% ipython --no-banner

In [1]: import numpy as np

In [2]: np.set_printoptions(precision=2, suppress=True, linewidth=120)

In [3]: F = np.load("sample6.npy")

In [4]: F
Out[4]: 
array([[ 0.4 ,  3.4 , -2.7 ],
       [-1.11,  4.32, -2.38],
       [-1.96,  1.1 , -2.44],
       [-0.58,  2.61, -2.16],
       [-0.99,  2.3 , -2.94],
       [-1.72,  0.23, -2.97],
       [ 0.88,  4.85, -2.86],
       [ 1.08,  2.38, -4.19],
       [ 1.38,  1.92, -2.2 ],
       [-0.23,  1.81, -1.45],
       [-0.02,  3.08, -3.67],
       [-0.49,  3.8 , -4.03],
       [ 0.1 ,  3.64, -3.6 ],
       [ 0.03,  2.76, -3.15],
       [-0.44,  5.65, -1.56],
       [ 0.54,  2.9 , -2.23],
       [-1.5 ,  2.51, -3.69],
       [-0.96,  3.67, -4.15],
       [ 0.79,  3.33, -1.74],
       [ 1.41,  2.66, -4.72],
       [-0.39,  3.17, -3.73],
       [-2.14,  2.63, -1.95],
       [-0.89,  3.2 , -1.95],
       [-0.7 ,  2.98, -3.75],
       [-0.23,  3.84, -2.53]])

In [5]: vec = np.array([3, -4, -1])

In [6]: a = np.maximum(F @ vec, 0)

In [7]: F.T @ a
Out[7]: array([0., 0., 0.])

In [8]: np.flatnonzero(a > 1e-9)
Out[8]: array([], dtype=int64)

In [9]: np.tanh(F @ vec)
Out[9]: 
array([-1.  , -1.  , -1.  , -1.  , -1.  , -1.  , -1.  , -0.97, -0.87, -1.  , -1.  , -1.  , -1.  , -1.  , -1.  , -1.  ,
       -1.  , -1.  , -1.  , -0.93, -1.  , -1.  , -1.  , -1.  , -1.  ])

In [10]: B = F / np.linalg.norm(F, axis=1, keepdims=True)

In [11]: C2 = B @ B.T

In [12]: np.round(np.degrees(np.arccos(np.clip(C2[10, 16], -1, 1))), 2)
Out[12]: np.float64(19.2)

In [13]: labels = F[:, 0] > np.median(F[:, 0])

In [14]: f = F[labels].mean(axis=0) - F[~labels].mean(axis=0)

In [15]: labels.astype(int)
Out[15]: array([1, 0, 0, 0, 0, 0, 1, 1, 1, 1, 1, 0, 1, 1, 0, 1, 0, 0, 1, 1, 0, 0, 0, 0, 1])

In [16]: ((F - F.mean(axis=0)) @ f > 0).astype(int)
Out[16]: array([1, 0, 0, 0, 0, 0, 1, 1, 1, 0, 1, 0, 1, 1, 1, 1, 0, 0, 1, 1, 0, 0, 0, 0, 1])

In [17]: K = np.loadtxt("block4.csv", delimiter=",")

In [18]: K
Out[18]: 
array([[ 0.,  5., -1.,  5.],
       [-5.,  0.,  3.,  3.],
       [ 1., -3.,  0.,  0.],
       [-5., -3.,  0.,  0.]])

In [19]: vec = np.array([1, 0, 0, 2])

In [20]: print((K * vec).sum(axis=1))
[10.  1.  1. -5.]

In [21]: K @ vec
Out[21]: array([10.,  1.,  1., -5.])

In [22]: K @ np.eye(4)[1]
Out[22]: array([ 5.,  0., -3., -3.])

In [23]: f = np.array([1, -2, 1])

In [24]: v = np.array([3, 3, 3, 0])

In [25]: W0 = f[:, None] + v[None, :]

In [26]: W0
Out[26]: 
array([[ 4,  4,  4,  1],
       [ 1,  1,  1, -2],
       [ 4,  4,  4,  1]])

In [27]: Uu, s, VT = np.linalg.svd(W0)

In [28]: np.argmax(s[:-1] / (s[1:] + 1e-6)) + 1
Out[28]: np.int64(2)

In [29]: B = Uu[:, :2] @ np.diag(s[:2]) @ VT[:2]

In [30]: np.round(np.linalg.norm(W0 - B, 2), 2), round(float(s[2]), 2)
Out[30]: (np.float64(0.0), 0.0)

In [31]: vec = np.array([2, 1, -3])

In [32]: target = F @ vec

In [33]: print(np.round(np.linalg.pinv(F) @ F, 2) + 0)
[[1. 0. 0.]
 [0. 1. 0.]
 [0. 0. 1.]]

In [34]: rng = np.random.default_rng(233)

In [35]: target = target + 0.3 * rng.normal(size=25)

In [36]: target
Out[36]: 
array([12.72,  9.63,  4.93,  8.35,  9.03,  6.  , 15.13, 17.11, 10.67,  5.31, 14.07, 15.16, 14.92, 12.63,  9.6 , 10.8 ,
       10.95, 14.25, 10.49, 19.52, 13.97,  4.31,  7.69, 12.7 , 10.94])

In [37]: coef, *_ = np.linalg.lstsq(F, target)

In [38]: [round(float(np.linalg.norm(np.linalg.solve(F.T @ F + lam * np.eye(3), F.T @ target))), 2) for lam in (0, 1, 10, 100)]
Out[38]: [3.68, 3.61, 3.17, 2.27]

In [39]: coef
Out[39]: array([ 1.88,  1.04, -3.  ])

In [40]: coef.round()
Out[40]: array([ 2.,  1., -3.])

In [41]: print(round(float(np.linalg.norm(target - F @ coef)), 2))
1.19
